$ python -q
>>> import numpy as np
>>> import numpy.linalg as la
>>> np.set_printoptions(precision=3, suppress=True, linewidth=140, sign=" ")
>>> def rnd(a):
...     return np.round(a, 3) + 0
... 
>>> A = np.load("w.npy")
>>> A
array([[-1.2,  0.1,  0.3,  1.7, -0.4,  0.6,  0.9, -0.8, -1.1],
       [ 0.5, -1.2, -1. , -1. , -1.7, -0.6, -0.9,  1. ,  0.7],
       [-0.1, -0.2,  1. ,  0.7,  0.2,  0.8,  0. ,  0.1, -0.2],
       [ 4. , -0.2, -0.8,  0.4,  1.7, -1.8, -0.4,  0. , -2.2],
       [-0.5,  0.9, -0.7,  1.9, -0.5,  1. ,  0.3, -0.1, -1.6],
       [-1.5,  0.3, -0.8,  2.1,  0.7, -1.8, -1.6,  0.4, -0.3],
       [ 2.2,  0.3,  0.2,  0.3, -3.3,  0.6,  0.8, -0.2,  0.6],
       [ 1.2, -0.4,  0.4,  1.1, -0.2,  2.1,  0.3, -1. , -0.5],
       [ 1.3,  0.3,  0.6, -0.3, -1.7,  0.5, -1.2, -0.2, -0.1],
       [ 1. , -1. ,  0.4, -0.4,  0.8, -1.4,  1. , -1.5, -1. ],
       [ 0. ,  1.4,  0.1, -0.9,  0.1,  0.9,  2.1,  1.3, -1. ]])
>>> proj = A @ la.solve(A.T @ A, A.T)
>>> rnd(np.diag(proj))
array([ 0.533,  0.992,  0.823,  0.931,  0.676,  0.743,  0.994,  0.706,  0.966,  0.801,  0.836])
>>> la.matrix_rank(np.eye(11) - proj)
np.int64(2)
>>> Y = np.array([[-0.2, -1.9, 1.0],
...     [0.2, 0.0, 0.1],
...     [-0.6, 0.5, -0.8],
...     [-0.2, -0.1, -2.0],
...     [0.2, 0.6, -0.1],
...     [-0.8, -0.4, 1.4],
...     [0.4, 0.7, -0.3],
...     [-0.3, -0.6, -0.2]])
>>> C = np.array([[-1.4, 2.1, 0.6, -1.5, 1.7, -0.9],
...     [0.1, 2.7, -0.3, 1.1, -2.8, -1.8],
...     [1.6, -0.4, -0.2, 0.7, 1.2, -0.4]])
>>> M = Y @ C
>>> rnd(M)
array([[ 1.69, -5.95,  0.25, -1.09,  6.18,  3.2 ],
       [-0.12,  0.38,  0.1 , -0.23,  0.46, -0.22],
       [-0.39,  0.41, -0.35,  0.89, -3.38, -0.04],
       [-2.93,  0.11,  0.31, -1.21, -2.46,  1.16],
       [-0.38,  2.08, -0.04,  0.29, -1.46, -1.22],
       [ 3.32, -3.32, -0.64,  1.74,  1.44,  0.88],
       [-0.97,  2.85,  0.09, -0.04, -1.64, -1.5 ],
       [ 0.04, -2.17,  0.04, -0.35,  0.93,  1.43]])
>>> r = la.matrix_rank(M)
>>> r
np.int64(3)
>>> ns = la.svd(M)[2][r:].T
>>> [int(la.matrix_rank(M[:i])) for i in range(1, len(M) + 1)]
[1, 2, 3, 3, 3, 3, 3, 3]
>>> np.allclose(M @ ns, 0)
True
>>> ns.shape
(6, 3)
>>> rnd(M @ ns)
array([[ 0.,  0.,  0.],
       [ 0.,  0.,  0.],
       [ 0.,  0.,  0.],
       [ 0.,  0.,  0.],
       [ 0.,  0.,  0.],
       [ 0.,  0.,  0.],
       [ 0.,  0.,  0.],
       [ 0.,  0.,  0.]])
>>> r0, r1 = M[1], M[3]
>>> rnd(r0 @ r0)
np.float64(0.482)
>>> pr = (r0 @ r1) / (r0 @ r0) * r0
>>> (r1 - pr) @ r0
np.float64(0.0)
>>> rnd(la.norm(r0 + r1) ** 2 + la.norm(r0 - r1) ** 2)
np.float64(36.072)
>>> rnd(pr)
array([ 0.17 , -0.54 , -0.142,  0.327, -0.653,  0.312])
>>> la.matrix_rank(np.outer(r0, r1))
np.int64(1)
>>> Y = M / la.norm(M, axis=1, keepdims=True)
>>> G = Y @ Y.T
>>> (G - 2 * np.eye(8)).round(6).argmax(axis=1)
array([ 7,  6,  4,  2,  6,  0,  4,  0])
>>> rnd(la.norm(Y, axis=1))
array([ 1.,  1.,  1.,  1.,  1.,  1.,  1.,  1.])
>>> rnd(G[1])
array([-0.008,  1.   , -0.641, -0.235,  0.182, -0.448,  0.305, -0.327])
>>> U, sigma, Vh = la.svd(M)
>>> np.argmax(sigma[:-1] / (sigma[1:] + 1e-6)) + 1
np.int64(3)
>>> Y = U[:, :3] @ np.diag(sigma[:3]) @ Vh[:3]
>>> rnd(la.norm(M - Y) / la.norm(M))
np.float64(0.0)
>>> data = np.load("x.npy")
>>> data
array([[-1.069,  0.227, -0.571,  0.18 , -0.484],
       [ 0.227, -0.03 ,  1.324, -0.992, -0.154],
       [-0.571,  1.324, -0.243, -0.523,  0.848],
       [ 0.18 , -0.992, -0.523, -0.511, -0.062],
       [-0.484, -0.154,  0.848, -0.062,  0.854]])
>>> # symmetric
>>> def softmax(z):
...     e = np.exp(z - z.max(axis=-1, keepdims=True))
...     return e / e.sum(axis=-1, keepdims=True)
... 
>>> rnd(softmax(10 * data[0]))
array([ 0.   ,  0.615,  0.   ,  0.384,  0.001])
>>> rnd(softmax(data[0]))
array([ 0.086,  0.316,  0.142,  0.301,  0.155])
>>> S = data @ data.T / np.sqrt(5)
>>> softmax(S).round(6).argmax(axis=1)
array([ 0,  1,  2,  3,  4])
